In [1]: import numpy as np

In [2]: import numpy.linalg as la

In [3]: np.set_printoptions(suppress=True, linewidth=120)

In [4]: arr = np.load("sample6.npy")

In [5]: arr
Out[5]: 
array([[-7., -4., -2.],
       [ 8.,  5.,  2.],
       [ 8.,  4.,  3.]])

In [6]: hat = np.triu(np.array([[3, -3, 5], [1, 2, 5], [2, 4, -3]]), 1) + np.eye(3)

In [7]: other = hat @ arr @ la.inv(hat)

In [8]: hat @ arr - arr @ hat
Out[8]: 
array([[ 16., -16.,  64.],
       [ 40.,  44., -50.],
       [  0.,  24., -60.]])

In [9]: np.trace(other), np.trace(arr)
Out[9]: (np.float64(1.0), np.float64(1.0))

In [10]: np.round(np.poly(other), 2)
Out[10]: array([ 1., -1., -1.,  1.])

In [11]: round(float(la.det(other)), 2)
Out[11]: -1.0

In [12]: other
Out[12]: 
array([[    9.,    28.,  -178.],
       [   48.,   169., -1068.],
       [    8.,    28.,  -177.]])

In [13]: left, sv, Vt = la.svd(arr)

In [14]: sv.round(2)
Out[14]: array([15.81,  1.  ,  0.06])

In [15]: np.argmax(sv[:-1] / (sv[1:] + 1e-6)) + 1
Out[15]: np.int64(1)

In [16]: other = left[:, :1] @ np.diag(sv[:1]) @ Vt[:1]

In [17]: round(float(np.abs(arr - other).max()), 2)
Out[17]: 0.59

In [18]: la.matrix_rank(arr, rtol=0.05)
Out[18]: np.int64(2)

In [19]: def softmax(z):
    ...:     e = np.exp(z - z.max(axis=-1, keepdims=True))
    ...:     return e / e.sum(axis=-1, keepdims=True)
    ...: 

In [20]: np.round(softmax(arr[0] + 5), 2)
Out[20]: array([0.01, 0.12, 0.88])

In [21]: np.round(softmax(arr).sum(axis=1), 2)
Out[21]: array([1., 1., 1.])

In [22]: S = arr @ arr.T / np.sqrt(3)

In [23]: softmax(S)[0] @ arr
Out[23]: array([-7., -4., -2.])

In [24]: np.round(softmax(S + np.triu(np.full(S.shape, -np.inf), 1)), 2) + 0
Out[24]: 
array([[1.  , 0.  , 0.  ],
       [0.  , 1.  , 0.  ],
       [0.  , 0.64, 0.36]])

In [25]: softmax(S).round(6).argmax(axis=1)
Out[25]: array([0, 1, 1])

In [26]: E = np.loadtxt("data.csv", delimiter=",")

In [27]: E.round(2)
Out[27]: 
array([[-26.31, -15.43, -34.31, -26.52, -36.27, -13.26],
       [-20.89, -13.55, -28.79, -21.74, -30.63, -10.87],
       [-18.36, -12.64, -26.16, -19.48, -27.93,  -9.74],
       [-17.56, -12.34, -25.32, -18.77, -27.07,  -9.38],
       [-14.81, -11.29, -22.4 , -16.29, -24.07,  -8.15],
       [-14.48, -11.17, -22.05, -16.  , -23.71,  -8.  ],
       [  0.11,  -2.2 ,  -2.35,  -1.05,  -2.86,  -0.52],
       [  0.11,  -2.19,  -2.33,  -1.04,  -2.84,  -0.52],
       [  0.15,  -1.87,  -1.94,  -0.85,  -2.38,  -0.42],
       [  0.08,  -0.81,  -0.79,  -0.35,  -0.99,  -0.18],
       [  0.06,  -0.68,  -0.66,  -0.3 ,  -0.83,  -0.15],
       [  0.05,  -0.62,  -0.6 ,  -0.27,  -0.76,  -0.14],
       [  0.02,   0.31,   0.32,   0.17,   0.39,   0.08],
       [  0.06,   0.51,   0.53,   0.3 ,   0.66,   0.15],
       [  0.08,   0.59,   0.62,   0.35,   0.77,   0.17],
       [  0.28,   1.05,   1.16,   0.72,   1.42,   0.36],
       [  1.69,   2.33,   3.11,   2.32,   3.65,   1.16],
       [  5.32,   4.04,   6.65,   5.67,   7.51,   2.84],
       [  8.24,   5.08,   9.2 ,   8.2 ,  10.22,   4.1 ],
       [  8.85,   5.28,   9.73,   8.73,  10.77,   4.36],
       [ 12.69,   6.45,  12.93,  11.97,  14.12,   5.98],
       [ 16.36,   7.48,  15.93,  15.02,  17.24,   7.51],
       [ 17.5 ,   7.79,  16.85,  15.97,  18.19,   7.98],
       [ 18.11,   7.95,  17.34,  16.47,  18.7 ,   8.23],
       [ 19.37,   8.28,  18.35,  17.51,  19.75,   8.75],
       [ 24.14,   9.5 ,  22.16,  21.42,  23.67,  10.71],
       [ 26.42,  10.07,  23.97,  23.28,  25.53,  11.64],
       [ 26.83,  10.17,  24.29,  23.62,  25.86,  11.81],
       [ 26.85,  10.18,  24.31,  23.64,  25.88,  11.82],
       [ 34.46,  12.  ,  30.31,  29.83,  32.03,  14.91],
       [ 34.61,  12.04,  30.42,  29.95,  32.15,  14.97]])

In [28]: x = np.array([1, -2, 2, -1, 0, 1])

In [29]: la.norm(E @ x) <= la.norm(E, 2) * la.norm(x) + 1e-9
Out[29]: np.True_

In [30]: (E @ x).argmax()
Out[30]: np.int64(30)

In [31]: C = E[[2, 0]].astype(float)

In [32]: for _ in range(6):
    ...:     z = la.norm(E[:, None] - C, axis=-1).argmin(axis=1)
    ...:     C = np.array([E[z == j].mean(axis=0) for j in range(2)])
    ...: 

In [33]: z
Out[33]: array([1, 1, 1, 1, 1, 1, 0, 0, 0, 0, 0, 0, 0, 0, 0, 0, 0, 0, 0, 0, 0, 0, 0, 0, 0, 0, 0, 0, 0, 0, 0])

In [34]: C.round(2)
Out[34]: 
array([[ 11.3 ,   4.51,  10.38,  10.05,  11.11,   5.03],
       [-18.74, -12.74, -26.51, -19.8 , -28.28,  -9.9 ]])

In [35]: np.round(C[1] - C[0], 2)
Out[35]: array([-30.03, -17.25, -36.89, -29.85, -39.39, -14.92])

In [36]: np.bincount(z)
Out[36]: array([25,  6])

In [37]: gram = C.T @ C

In [38]: np.round(la.svd(C, compute_uv=False) ** 2, 2)
Out[38]: array([2997.51,   13.52])

In [39]: la.matrix_rank(gram)
Out[39]: np.int64(2)

In [40]: np.round(la.eigvalsh(gram)[::-1], 2) + 0
Out[40]: array([2997.51,   13.52,    0.  ,    0.  ,    0.  ,    0.  ])

In [41]: left, sv, Vt = la.svd(E)

In [42]: V = Vt[:(sv > 1e-8).sum()]

In [43]: rng = np.random.default_rng(85575)

In [44]: x = E[0] + -1 * E[21] + rng.integers(2) * np.eye(6)[2]

In [45]: x.round(2)
Out[45]: array([-42.67, -22.91, -50.23, -41.54, -53.51, -20.77])

In [46]: np.allclose(V.T @ V @ x, x)
Out[46]: True

In [47]: feats = np.vander(np.arange(5) - 2, 4, increasing=True)

In [48]: feats
Out[48]: 
array([[ 1, -2,  4, -8],
       [ 1, -1,  1, -1],
       [ 1,  0,  0,  0],
       [ 1,  1,  1,  1],
       [ 1,  2,  4,  8]])

In [49]: other = np.c_[feats[:, :3] @ np.array([[9, 3, 8], [2, 8, 2], [8, 5, 6]]), np.array([1, -1, 6, -9, -6])]

In [50]: other
Out[50]: 
array([[37,  7, 28,  1],
       [15,  0, 12, -1],
       [ 9,  3,  8,  6],
       [19, 16, 16, -9],
       [45, 39, 36, -6]])

In [51]: np.round(la.lstsq(feats, other[:, 0])[0], 2) + 0
Out[51]: array([9., 2., 8., 0.])

In [52]: la.matrix_rank(other)
Out[52]: np.int64(4)

In [53]: x = np.array([-1, -2, -2, -3])

In [54]: target = feats @ x

In [55]: np.round(la.lstsq(feats, target)[0], 2)
Out[55]: array([-1., -2., -2., -3.])

In [56]: np.round(la.pinv(feats) @ feats, 2) + 0
Out[56]: 
array([[1., 0., 0., 0.],
       [0., 1., 0., 0.],
       [0., 0., 1., 0.],
       [0., 0., 0., 1.]])

In [57]: target
Out[57]: array([ 19,   2,  -1,  -8, -37])

In [58]: target = target + 0.3 * rng.normal(size=5)

In [59]: target.round(2)
Out[59]: array([ 19.09,   1.84,  -1.16,  -8.35, -37.15])

In [60]: c, *_ = la.lstsq(feats, target)

In [61]: c.round(2)
Out[61]: array([-1.25, -2.11, -1.95, -2.99])

In [62]: other = feats / la.norm(feats, axis=1, keepdims=True)

In [63]: gram = other @ other.T

In [64]: np.degrees(np.arccos(np.clip(gram[3, 1], -1, 1)))
Out[64]: np.float64(90.0)

In [65]: r0, g = feats[0], feats[4]

In [66]: r0 @ r0
Out[66]: np.int64(85)

In [67]: p = (r0 @ g) / (r0 @ r0) * r0

In [68]: la.matrix_rank(np.outer(r0, g))
Out[68]: np.int64(1)

In [69]: np.outer(r0, g)
Out[69]: 
array([[  1,   2,   4,   8],
       [ -2,  -4,  -8, -16],
       [  4,   8,  16,  32],
       [ -8, -16, -32, -64]])

In [70]: (g - p) @ r0
Out[70]: np.float64(0.0)

In [71]: p
Out[71]: array([-0.6,  1.2, -2.4,  4.8])

In [72]: round(la.norm(r0 + g) ** 2 + la.norm(r0 - g) ** 2, 2)
Out[72]: np.float64(340.0)

In [73]: g - p
Out[73]: array([1.6, 0.8, 6.4, 3.2])

In [74]: m1 = np.array([[44, 0, 18, 53],
    ...:     [0, 78, 0, 0],
    ...:     [15, 0, 11, 18],
    ...:     [43, 0, 75, 0],
    ...:     [62, 0, 52, 17],
    ...:     [40, 0, 26, 0],
    ...:     [3, 0, 5, 7],
    ...:     [0, 24, 18, 0],
    ...:     [0, 74, 0, 0],
    ...:     [0, 18, 0, 0],
    ...:     [0, 48, 0, 3],
    ...:     [45, 0, 0, 0],
    ...:     [0, 29, 0, 8],
    ...:     [32, 0, 42, 35],
    ...:     [0, 17, 0, 0]])

In [75]: m1
Out[75]: 
array([[44,  0, 18, 53],
       [ 0, 78,  0,  0],
       [15,  0, 11, 18],
       [43,  0, 75,  0],
       [62,  0, 52, 17],
       [40,  0, 26,  0],
       [ 3,  0,  5,  7],
       [ 0, 24, 18,  0],
       [ 0, 74,  0,  0],
       [ 0, 18,  0,  0],
       [ 0, 48,  0,  3],
       [45,  0,  0,  0],
       [ 0, 29,  0,  8],
       [32,  0, 42, 35],
       [ 0, 17,  0,  0]])

In [76]: Q, Rm = la.qr(m1)

In [77]: round(np.trace(Q @ Q.T), 2)
Out[77]: np.float64(4.0)

In [78]: np.round(Q.T @ Q, 2) + 0
Out[78]: 
array([[1., 0., 0., 0.],
       [0., 1., 0., 0.],
       [0., 0., 1., 0.],
       [0., 0., 0., 1.]])

In [79]: np.round(np.abs(np.diag(Rm)), 2)
Out[79]: array([111.86, 126.07,  62.19,  53.92])

In [80]: np.allclose(Rm.T @ Rm, m1.T @ m1)
Out[80]: True

In [81]: Q = feats.astype(float).copy()

In [82]: for j in range(4):
    ...:     Q[:, j] -= Q[:, :j] @ (Q[:, :j].T @ Q[:, j])
    ...:     Q[:, j] /= la.norm(Q[:, j])
    ...: 

In [83]: Q.round(2) + 0
Out[83]: 
array([[ 0.45, -0.63,  0.53, -0.32],
       [ 0.45, -0.32, -0.27,  0.63],
       [ 0.45,  0.  , -0.53,  0.  ],
       [ 0.45,  0.32, -0.27, -0.63],
       [ 0.45,  0.63,  0.53,  0.32]])

In [84]: C = m1[[3, 6]].astype(float)

In [85]: for _ in range(3):
    ...:     z = la.norm(m1[:, None] - C, axis=-1).argmin(axis=1)
    ...:     C = np.array([m1[z == j].mean(axis=0) for j in range(2)])
    ...: 

In [86]: z
Out[86]: array([0, 1, 1, 0, 0, 0, 1, 1, 1, 1, 1, 0, 1, 0, 1])

In [87]: np.bincount(z)
Out[87]: array([6, 9])

In [88]: K = np.array([[1, 0], [3, 1]])

In [89]: left, sv, Vt = la.svd(K)

In [90]: sv.round(2)
Out[90]: array([3.3, 0.3])

In [91]: np.argmax(sv[:-1] / (sv[1:] + 1e-6)) + 1
Out[91]: np.int64(1)

In [92]: other = left[:, :1] @ np.diag(sv[:1]) @ Vt[:1]

In [93]: round(la.norm(K - other) / la.norm(K), 2)
Out[93]: np.float64(0.09)

In [94]: round(la.norm(K - other, 2), 2), np.round(sv[1], 2)
Out[94]: (np.float64(0.3), np.float64(0.3))

In [95]: la.matrix_rank(K, rtol=0.05)
Out[95]: np.int64(2)

In [96]: W0 = np.array([[-2, 3, 2, 2],
    ...:     [-4, 5, 2, 5],
    ...:     [-3, 4, -1, 5],
    ...:     [-1, 6, -2, 2],
    ...:     [2, 6, -4, 3],
    ...:     [5, 4, -5, 3],
    ...:     [5, 5, -2, 5],
    ...:     [4, 2, -5, 6],
    ...:     [2, 4, -3, 9],
    ...:     [2, 5, -3, 8],
    ...:     [-1, 7, -6, 9],
    ...:     [0, 7, -5, 7],
    ...:     [-1, 10, -5, 4]])

In [97]: x = np.array([-1, 1, -1, 0])

In [98]: target = W0 @ x

In [99]: c, lr = np.zeros(4), 1 / la.norm(W0, 2) ** 2

In [100]: for i in range(5):
     ...:     c -= lr * W0.T @ (W0 @ c - target)
     ...:     if i % 1 == 0: print(i, round(la.norm(W0 @ c - target), 2))
     ...: 
0 10.75
1 9.69
2 8.78
3 8.0
4 7.33

In [101]: c.round(2)
Out[101]: array([-0.32,  0.84, -0.37,  0.45])

In [102]: z = W0[:, 1] > np.median(W0[:, 1])

In [103]: r0 = W0[z].mean(axis=0) - W0[~z].mean(axis=0)

In [104]: z.astype(int)
Out[104]: array([0, 0, 0, 1, 1, 0, 0, 0, 0, 0, 1, 1, 1])

In [105]: Q, Rm = la.qr(W0)

In [106]: np.round(abs(Rm[0, 0]), 2), np.round(la.norm(W0[:, 0]), 2)
Out[106]: (np.float64(10.49), np.float64(10.49))

In [107]: np.round(np.abs(np.diag(Rm)), 2)
Out[107]: array([10.49, 20.04,  6.14,  9.96])

In [108]: Rm.round(2)
Out[108]: 
array([[ 10.49,   2.1 ,  -6.77,   4.77],
       [  0.  , -20.04,  10.17, -17.37],
       [  0.  ,   0.  ,   6.14,  -2.14],
       [  0.  ,   0.  ,   0.  ,   9.96]])

In [109]: Q.shape, Rm.shape
Out[109]: ((13, 4), (4, 4))

In [110]: np.round(np.trace(Q @ Q.T), 2)
Out[110]: np.float64(4.0)

In [111]: x = np.array([1, -2, 1, 3])

In [112]: target = W0 @ x

In [113]: target
Out[113]: array([  0,   3,   3,  -9,  -5,   1,   8,  13,  18,  13,   6,   2, -14])

In [114]: np.round(la.solve(W0.T @ W0, W0.T @ target), 2)
Out[114]: array([ 1., -2.,  1.,  3.])

In [115]: np.round(la.pinv(W0) @ W0, 2) + 0
Out[115]: 
array([[1., 0., 0., 0.],
       [0., 1., 0., 0.],
       [0., 0., 1., 0.],
       [0., 0., 0., 1.]])

In [116]: target = target + 0.1 * rng.normal(size=13)

In [117]: target.round(2)
Out[117]: array([  0.04,   3.19,   2.97,  -9.04,  -4.99,   0.96,   7.9 ,  12.86,  18.18,  13.05,   6.22,   1.94, -14.  ])

In [118]: c, *_ = la.lstsq(W0, target)

In [119]: np.round(la.norm(target - W0 @ c), 2)
Out[119]: np.float64(0.3)

In [120]: c.round(2)
Out[120]: array([ 0.98, -2.01,  1.  ,  3.02])

In [121]: [round(float(la.norm(la.solve(W0.T @ W0 + lam * np.eye(4), W0.T @ target))), 2) for lam in (0, 1, 10, 100)]
Out[121]: [3.89, 3.82, 3.35, 1.54]

In [122]: c.round()
Out[122]: array([ 1., -2.,  1.,  3.])

In [123]: hat = W0 @ la.solve(W0.T @ W0, W0.T)

In [124]: np.round(hat @ W0[:, 1], 2)
Out[124]: array([ 3.,  5.,  4.,  6.,  6.,  4.,  5.,  2.,  4.,  5.,  7.,  7., 10.])

In [125]: np.round(np.trace(hat), 2)
Out[125]: np.float64(4.0)

In [126]: la.matrix_rank(np.eye(13) - hat)
Out[126]: np.int64(9)

In [127]: mat = np.loadtxt("arr.csv", delimiter=",")

In [128]: mat.round(2)
Out[128]: 
array([[ 0.31,  0.31, -0.31,  0.1 ,  0.1 ],
       [ 0.31,  0.31, -0.31,  0.1 ,  0.1 ],
       [-0.31, -0.31,  0.31, -0.1 , -0.1 ],
       [ 0.1 ,  0.1 , -0.1 ,  0.03,  0.03],
       [ 0.1 ,  0.1 , -0.1 ,  0.03,  0.03]])

In [129]: r0, g = mat[3], mat[0]

In [130]: round(float(r0 @ g), 2)
Out[130]: 0.1

In [131]: round(r0 @ r0, 2)
Out[131]: np.float64(0.03)

In [132]: p = (r0 @ g) / (r0 @ r0) * r0

In [133]: p.round(2)
Out[133]: array([ 0.31,  0.31, -0.31,  0.1 ,  0.1 ])

In [134]: np.round(la.norm(r0 + g) ** 2 + la.norm(r0 - g) ** 2, 2)
Out[134]: np.float64(0.69)

In [135]: la.matrix_rank(np.outer(r0, g))
Out[135]: np.int64(1)

In [136]: g - p
Out[136]: array([0., 0., 0., 0., 0.])

In [137]: (g - p) @ r0
Out[137]: np.float64(0.0)

In [138]: z = rng.permutation(5)

In [139]: z
Out[139]: array([1, 3, 0, 2, 4])

In [140]: other = mat[z][:, z]

In [141]: np.allclose(other, mat)
Out[141]: False

In [142]: np.round(np.sort(np.abs(la.eigvals(other))), 2) + 0
Out[142]: array([0., 0., 0., 0., 1.])

In [143]: other.round(2)
Out[143]: 
array([[ 0.31,  0.1 ,  0.31, -0.31,  0.1 ],
       [ 0.1 ,  0.03,  0.1 , -0.1 ,  0.03],
       [ 0.31,  0.1 ,  0.31, -0.31,  0.1 ],
       [-0.31, -0.1 , -0.31,  0.31, -0.1 ],
       [ 0.1 ,  0.03,  0.1 , -0.1 ,  0.03]])
